% ipython --no-banner

In [1]: import numpy as np

In [2]: np.set_printoptions(precision=2, suppress=True, linewidth=100, floatmode="fixed")

In [3]: J = np.load("mat.npy")

In [4]: J
Out[4]: 
array([[ 1,  0, -2,  0],
       [ 0, -1, -2,  2],
       [-2,  0, -2,  1],
       [ 0,  0,  0,  0],
       [ 2,  0,  0,  0],
       [ 0,  0,  0,  0]])

In [5]: # row 5 repeats row 3

In [6]: other = np.c_[J[:, :3] @ np.array([[2, -1, 0], [-2, 0, -1], [1, 1, 0]]), np.array([1, -3, 3, 1, -3, -2])]

In [7]: other
Out[7]: 
array([[ 0, -3,  0,  1],
       [ 0, -2,  1, -3],
       [-6,  0,  0,  3],
       [ 0,  0,  0,  1],
       [ 4, -2,  0, -3],
       [ 0,  0,  0, -2]])

In [8]: np.linalg.matrix_rank(other)
Out[8]: np.int64(4)

In [9]: np.round(np.linalg.lstsq(J, other[:, 0])[0], 2) + 0
Out[9]: array([ 2.00, -2.00,  1.00,  0.00])

In [10]: np.linalg.norm(np.linalg.qr(J)[0].T @ other, axis=0) ** 2 / ((other ** 2).sum(axis=0) + 1e-12)
Out[10]: array([1.00, 1.00, 1.00, 0.85])

In [11]: print(np.round(np.linalg.norm(other - J @ np.linalg.lstsq(J, other)[0], axis=0), 2) + 0)
[0.00 0.00 0.00 2.24]

In [12]: feats = np.array([[1, 0, 0, 0, 0],
    ...:     [2, 3, 0, 0, 0],
    ...:     [3, 0, 2, 0, 0],
    ...:     [3, 3, 2, 0, 0],
    ...:     [0, 3, 1, 1, 2]])

In [13]: np.linalg.eigvals(feats)
Out[13]: array([2.00, 0.00, 3.00, 2.00, 1.00])

In [14]: print(np.poly(feats))
[  1.00  -8.00  23.00 -28.00  12.00   0.00]

In [15]: np.einsum("ii->", feats)
Out[15]: np.int64(8)

In [16]: np.round(np.linalg.det(feats.T), 2)
Out[16]: np.float64(0.0)

In [17]: round(np.linalg.det(feats[::-1]), 2)
Out[17]: np.float64(-0.0)

In [18]: np.einsum("ij,ji->", feats, feats)
Out[18]: np.int64(18)

In [19]: other = feats[0, 0] * feats[1:] - np.outer(feats[1:, 0], feats[0])

In [20]: other
Out[20]: 
array([[0, 3, 0, 0, 0],
       [0, 0, 2, 0, 0],
       [0, 3, 2, 0, 0],
       [0, 3, 1, 1, 2]])

In [21]: feats[:, 0] / feats[0, 0]
Out[21]: array([1.00, 2.00, 3.00, 3.00, 0.00])

In [22]: np.linalg.matrix_rank(other), np.linalg.matrix_rank(feats)
Out[22]: (np.int64(3), np.int64(4))

In [23]: vec = np.array([2, 1, 0, 2])

In [24]: y = J @ vec

In [25]: b, lr = np.zeros(4), 1 / np.linalg.norm(J, 2) ** 2

In [26]: for i in range(6):
    ...:     b -= lr * J.T @ (J @ b - y)
    ...:     if i % 1 == 0: print(i, round(np.linalg.norm(J @ b - y), 2))
    ...: 
0 3.17
1 1.94
2 1.38
3 1.12
4 0.98
5 0.89

In [27]: b
Out[27]: array([ 1.76, -0.45, -0.43,  0.64])

In [28]: round(float(np.linalg.cond(J)), 2)
Out[28]: 16.61

In [29]: C = np.array([[9, 3, 4, 3, 5, 7, 7, 5, 2]])

In [30]: rng = np.random.default_rng(6438)

In [31]: K = rng.normal(size=(20, 1)) @ C + np.array([0, -1, 1, -5, 3, -3, 2, -5, -5])

In [32]: K
Out[32]: 
array([[-4.51, -2.50, -1.01, -6.50,  0.49, -6.51, -1.51, -7.51, -6.00],
       [ 1.98, -0.34,  1.88, -4.34,  4.10, -1.46,  3.54, -3.90, -4.56],
       [ 9.26,  2.09,  5.11, -1.91,  8.14,  4.20,  9.20,  0.14, -2.94],
       [-2.93, -1.98, -0.30, -5.98,  1.37, -5.28, -0.28, -6.63, -5.65],
       [-0.22, -1.07,  0.90, -5.07,  2.88, -3.17,  1.83, -5.12, -5.05],
       [-2.35, -1.78, -0.04, -5.78,  1.69, -4.83,  0.17, -6.31, -5.52],
       [-0.85, -1.28,  0.62, -5.28,  2.53, -3.66,  1.34, -5.47, -5.19],
       [-6.97, -3.32, -2.10, -7.32, -0.87, -8.42, -3.42, -8.87, -6.55],
       [-1.42, -1.47,  0.37, -5.47,  2.21, -4.10,  0.90, -5.79, -5.32],
       [12.36,  3.12,  6.49, -0.88,  9.87,  6.61, 11.61,  1.87, -2.25],
       [-3.41, -2.14, -0.52, -6.14,  1.11, -5.65, -0.65, -6.89, -5.76],
       [-4.48, -2.49, -0.99, -6.49,  0.51, -6.49, -1.49, -7.49, -6.00],
       [11.74,  2.91,  6.22, -1.09,  9.52,  6.13, 11.13,  1.52, -2.39],
       [ 1.82, -0.39,  1.81, -4.39,  4.01, -1.59,  3.41, -3.99, -4.60],
       [ 3.64,  0.21,  2.62, -3.79,  5.02, -0.17,  4.83, -2.98, -4.19],
       [ 1.31, -0.56,  1.58, -4.56,  3.73, -1.98,  3.02, -4.27, -4.71],
       [20.92,  5.97, 10.30,  1.97, 14.62, 13.27, 18.27,  6.62, -0.35],
       [-3.58, -2.19, -0.59, -6.19,  1.01, -5.78, -0.78, -6.99, -5.80],
       [ 1.45, -0.52,  1.64, -4.52,  3.80, -1.87,  3.13, -4.20, -4.68],
       [-5.99, -3.00, -1.66, -7.00, -0.33, -7.66, -2.66, -8.33, -6.33]])

In [33]: # rank 2

In [34]: U, s, VT = np.linalg.svd(K, full_matrices=False)

In [35]: print(np.round(VT @ VT.T, 2) + 0)
[[1.00 0.00 0.00 0.00 0.00 0.00 0.00 0.00 0.00]
 [0.00 1.00 0.00 0.00 0.00 0.00 0.00 0.00 0.00]
 [0.00 0.00 1.00 0.00 0.00 0.00 0.00 0.00 0.00]
 [0.00 0.00 0.00 1.00 0.00 0.00 0.00 0.00 0.00]
 [0.00 0.00 0.00 0.00 1.00 0.00 0.00 0.00 0.00]
 [0.00 0.00 0.00 0.00 0.00 1.00 0.00 0.00 0.00]
 [0.00 0.00 0.00 0.00 0.00 0.00 1.00 0.00 0.00]
 [0.00 0.00 0.00 0.00 0.00 0.00 0.00 1.00 0.00]
 [0.00 0.00 0.00 0.00 0.00 0.00 0.00 0.00 1.00]]

In [36]: U.shape, s.shape, VT.shape
Out[36]: ((20, 9), (9,), (9, 9))

In [37]: np.abs(U[:, 0]).round(6).argmax()
Out[37]: np.int64(16)

In [38]: round(np.sqrt((s ** 2).sum()), 2), np.round(np.linalg.norm(K), 2)
Out[38]: (np.float64(70.97), np.float64(70.97))

In [39]: np.round(U.T @ K @ VT.T, 2) + 0
Out[39]: 
array([[56.42,  0.00,  0.00,  0.00,  0.00,  0.00,  0.00,  0.00,  0.00],
       [ 0.00, 43.06,  0.00,  0.00,  0.00,  0.00,  0.00,  0.00,  0.00],
       [ 0.00,  0.00,  0.00,  0.00,  0.00,  0.00,  0.00,  0.00,  0.00],
       [ 0.00,  0.00,  0.00,  0.00,  0.00,  0.00,  0.00,  0.00,  0.00],
       [ 0.00,  0.00,  0.00,  0.00,  0.00,  0.00,  0.00,  0.00,  0.00],
       [ 0.00,  0.00,  0.00,  0.00,  0.00,  0.00,  0.00,  0.00,  0.00],
       [ 0.00,  0.00,  0.00,  0.00,  0.00,  0.00,  0.00,  0.00,  0.00],
       [ 0.00,  0.00,  0.00,  0.00,  0.00,  0.00,  0.00,  0.00,  0.00],
       [ 0.00,  0.00,  0.00,  0.00,  0.00,  0.00,  0.00,  0.00,  0.00]])

In [40]: s.round(2) + 0
Out[40]: array([56.42, 43.06,  0.00,  0.00,  0.00,  0.00,  0.00,  0.00,  0.00])
